>>> import numpy as np
>>> np.set_printoptions(precision=2, suppress=True, linewidth=100, sign=" ")
>>> rnd = lambda a: np.round(a, 2) + 0
>>> M2 = np.array([[-2, -4, -1], [-2, -5, -4], [-3, 1, -4]])
>>> J = M2.T @ M2
>>> print(J)
[[ 17  15  22]
 [ 15  42  20]
 [ 22  20  33]]
>>> print(np.argsort(-np.linalg.norm(J, axis=0).round(6), kind="stable")[:3])
[ 1  2  0]
>>> print(np.linalg.cond(J) > 100)
False
>>> print(rnd(np.linalg.norm(J, 2) / np.linalg.norm(J)))
0.96
>>> T = np.stack([J, -1 * J, J[::-1]])
>>> print(np.linalg.matrix_rank(T.reshape(3, -1)))
2
>>> print(rnd(np.linalg.norm(T, axis=(1, 2))))
[ 73.21  73.21  73.21]
>>> print((T @ J.T).shape)
(3, 3, 3)
>>> print(rnd(np.linalg.det(T)))
[ 2209. -2209. -2209.]
>>> print(np.einsum("bij,cij->bc", T, T))
[[ 5360 -5360  5189]
 [-5360  5360 -5189]
 [ 5189 -5189  5360]]
>>> ev, V = np.linalg.eigh(J)
>>> print(rnd(V @ np.diag(ev) @ V.T))
[[ 17.  15.  22.]
 [ 15.  42.  20.]
 [ 22.  20.  33.]]
>>> print(rnd(V.T @ J @ V))
[[  1.57   0.     0.  ]
 [  0.    20.03   0.  ]
 [  0.     0.    70.4 ]]
>>> print(rnd(V.T @ V))
[[ 1.  0.  0.]
 [ 0.  1.  0.]
 [ 0.  0.  1.]]
>>> print(np.unique(ev.round(6) + 0, return_counts=True)[1])
[ 1  1  1]
>>> print(rnd(ev.sum()), np.trace(J))
92.0 92
>>> print((ev > 1e-8).sum(), (ev < -1e-8).sum())
3 0
>>> arr = np.array([[0, 0, 0, 0, 0, 0],
...     [1, 3, 0, 0, 0, 0],
...     [3, 2, 0, 0, 0, 0],
...     [0, 0, 0, 0, 0, 0],
...     [0, 0, 1, 3, 0, 0],
...     [0, 0, 3, 2, 0, 0],
...     [0, 0, 0, 0, 0, 0],
...     [0, 0, 0, 0, 1, 3],
...     [0, 0, 0, 0, 3, 2]])
>>> # row 3 repeats row 0
>>> M2 = np.c_[arr[:, :2] @ np.array([[-2, 2], [-2, 1]]), np.array([-1, 1, 1, 1, -2, 0, 0, 3, -1])]
>>> print(M2)
[[  0   0  -1]
 [ -8   5   1]
 [-10   8   1]
 [  0   0   1]
 [  0   0  -2]
 [  0   0   0]
 [  0   0   0]
 [  0   0   3]
 [  0   0  -1]]
>>> print(np.linalg.matrix_rank(M2))
3
>>> print(rnd(np.linalg.lstsq(arr, M2[:, 0])[0]))
[-2. -2.  0.  0.  0.  0.]
